% ipython --no-banner

In [1]: import numpy as np

In [2]: import numpy.linalg as la

In [3]: np.set_printoptions(precision=2, suppress=True, linewidth=200, legacy="1.25")

In [4]: K = np.load("a.npy")

In [5]: K
Out[5]: 
array([[-2, -3,  3],
       [ 3,  3,  1],
       [-3, -1,  2]])

In [6]: q = K.astype(float).copy()

In [7]: for j in range(3):
   ...:     q[:, j] -= q[:, :j] @ (q[:, :j].T @ q[:, j])
   ...:     q[:, j] /= la.norm(q[:, j])
   ...: 

In [8]: np.round(q.T @ q, 2) + 0
Out[8]: 
array([[1., 0., 0.],
       [0., 1., 0.],
       [0., 0., 1.]])

In [9]: np.round(q.T @ K, 2) + 0
Out[9]: 
array([[ 4.69,  3.84, -1.92],
       [ 0.  ,  2.07, -0.31],
       [ 0.  ,  0.  ,  3.2 ]])

In [10]: q
Out[10]: 
array([[-0.43, -0.66,  0.62],
       [ 0.64,  0.26,  0.72],
       [-0.64,  0.7 ,  0.31]])

In [11]: q, vecs = la.qr(K[:, :2])[0], la.qr(K[:, 2:])[0]

In [12]: s = la.svd(q.T @ vecs, compute_uv=False)

In [13]: np.degrees(np.arccos(s.clip(0, 1)))
Out[13]: array([58.71])

In [14]: (s > 0.9).sum()
Out[14]: 0

In [15]: s
Out[15]: array([0.52])

In [16]: rng = np.random.default_rng(732792)

In [17]: M2 = K + rng.integers(-2, 3, (3, 1)) @ rng.integers(-2, 3, (1, 3))

In [18]: M2
Out[18]: 
array([[-3, -1,  4],
       [ 2,  5,  2],
       [-3, -1,  2]])

In [19]: np.round(la.svd(M2 - K, compute_uv=False), 2) + 0
Out[19]: array([3.46, 0.  , 0.  ])

In [20]: W = np.array([[1, 3, 2, 2], [2, 0, 1, 1], [1, 3, 1, 2]])

In [21]: b = np.array([0, -5, -9, -9])

In [22]: H = np.maximum(K @ W + b, 0)

In [23]: (H > 0).astype(int)
Out[23]: 
array([[0, 0, 0, 0],
       [1, 1, 1, 1],
       [0, 0, 0, 0]])

In [24]: la.matrix_rank(H)
Out[24]: 1

In [25]: Z = np.array([[2, -2, -2], [-2, -2, -2], [0, 1, 0], [2, 2, -1]])

In [26]: (H @ Z).round(6).argmax(axis=1)
Out[26]: array([0, 0, 0])

In [27]: u = np.array([1, 0, 1, 0, 0, 2])

In [28]: W0 = np.outer(rng.normal(size=27), u) + 0.05 * rng.normal(size=(27, 6))

In [29]: W0.round(2) + 0
Out[29]: 
array([[ 0.34,  0.07,  0.21, -0.05,  0.05,  0.69],
       [ 1.03,  0.  ,  0.98,  0.02, -0.09,  2.06],
       [ 0.8 ,  0.03,  0.83,  0.02,  0.03,  1.68],
       [ 0.21, -0.08,  0.28,  0.  , -0.01,  0.78],
       [-1.39,  0.08, -1.32, -0.09,  0.05, -2.83],
       [-0.34, -0.01, -0.22,  0.07, -0.06, -0.67],
       [ 1.  ,  0.01,  0.98, -0.02, -0.05,  1.99],
       [-0.38, -0.04, -0.38, -0.05,  0.03, -0.78],
       [-0.37,  0.04, -0.39, -0.03,  0.04, -0.85],
       [-0.26, -0.05, -0.35, -0.05, -0.04, -0.45],
       [-2.22, -0.05, -2.2 , -0.04,  0.  , -4.48],
       [-0.58,  0.02, -0.63, -0.04,  0.03, -1.18],
       [ 0.15, -0.05,  0.14,  0.02, -0.04,  0.32],
       [-0.35,  0.02, -0.39,  0.05, -0.03, -0.87],
       [-0.61, -0.04, -0.51,  0.04,  0.05, -1.17],
       [-0.4 ,  0.01, -0.35,  0.12, -0.05, -0.81],
       [ 0.4 , -0.02,  0.41,  0.09, -0.01,  0.7 ],
       [ 0.72,  0.07,  0.69, -0.04,  0.01,  1.27],
       [-0.84, -0.08, -0.83, -0.01,  0.02, -1.7 ],
       [-0.17, -0.07, -0.16, -0.02, -0.06, -0.38],
       [-0.4 , -0.09, -0.29, -0.04, -0.01, -0.65],
       [-0.42,  0.05, -0.4 , -0.09, -0.03, -0.85],
       [-0.16, -0.02, -0.19,  0.04,  0.06, -0.19],
       [ 0.79,  0.03,  0.78, -0.04, -0.01,  1.47],
       [-1.77,  0.05, -1.63, -0.05, -0.03, -3.45],
       [ 0.28, -0.04,  0.23,  0.  , -0.01,  0.48],
       [-1.68,  0.04, -1.78,  0.05,  0.09, -3.58]])

In [30]: x = np.array([3, 9, 7, 0, 2, 6])

In [31]: target = W0 @ x

In [32]: b, lr = np.zeros(6), 1 / la.norm(W0, 2) ** 2

In [33]: for i in range(8):
    ...:     b -= lr * W0.T @ (W0 @ b - target)
    ...:     if i % 2 == 0: print(i, round(la.norm(W0 @ b - target), 2))
    ...: 
0 2.75
2 2.74
4 2.74
6 2.74

In [34]: round(la.cond(W0), 2)
Out[34]: 65.14

In [35]: b
Out[35]: array([ 3.65,  0.05,  3.58,  0.03, -0.04,  7.32])

In [36]: q, r_ = la.qr(K)

In [37]: r_
Out[37]: 
array([[ 4.69,  3.84, -1.92],
       [ 0.  ,  2.07, -0.31],
       [ 0.  ,  0.  ,  3.2 ]])

In [38]: np.trace(q @ q.T)
Out[38]: 3.0

In [39]: np.round(q.T @ q, 2) + 0
Out[39]: 
array([[1., 0., 0.],
       [0., 1., 0.],
       [0., 0., 1.]])

In [40]: q
Out[40]: 
array([[-0.43, -0.66,  0.62],
       [ 0.64,  0.26,  0.72],
       [-0.64,  0.7 ,  0.31]])

In [41]: round(float(abs(r_[0, 0])), 2), round(la.norm(K[:, 0]), 2)
Out[41]: (4.69, 4.69)

In [42]: q @ r_
Out[42]: 
array([[-2., -3.,  3.],
       [ 3.,  3.,  1.],
       [-3., -1.,  2.]])
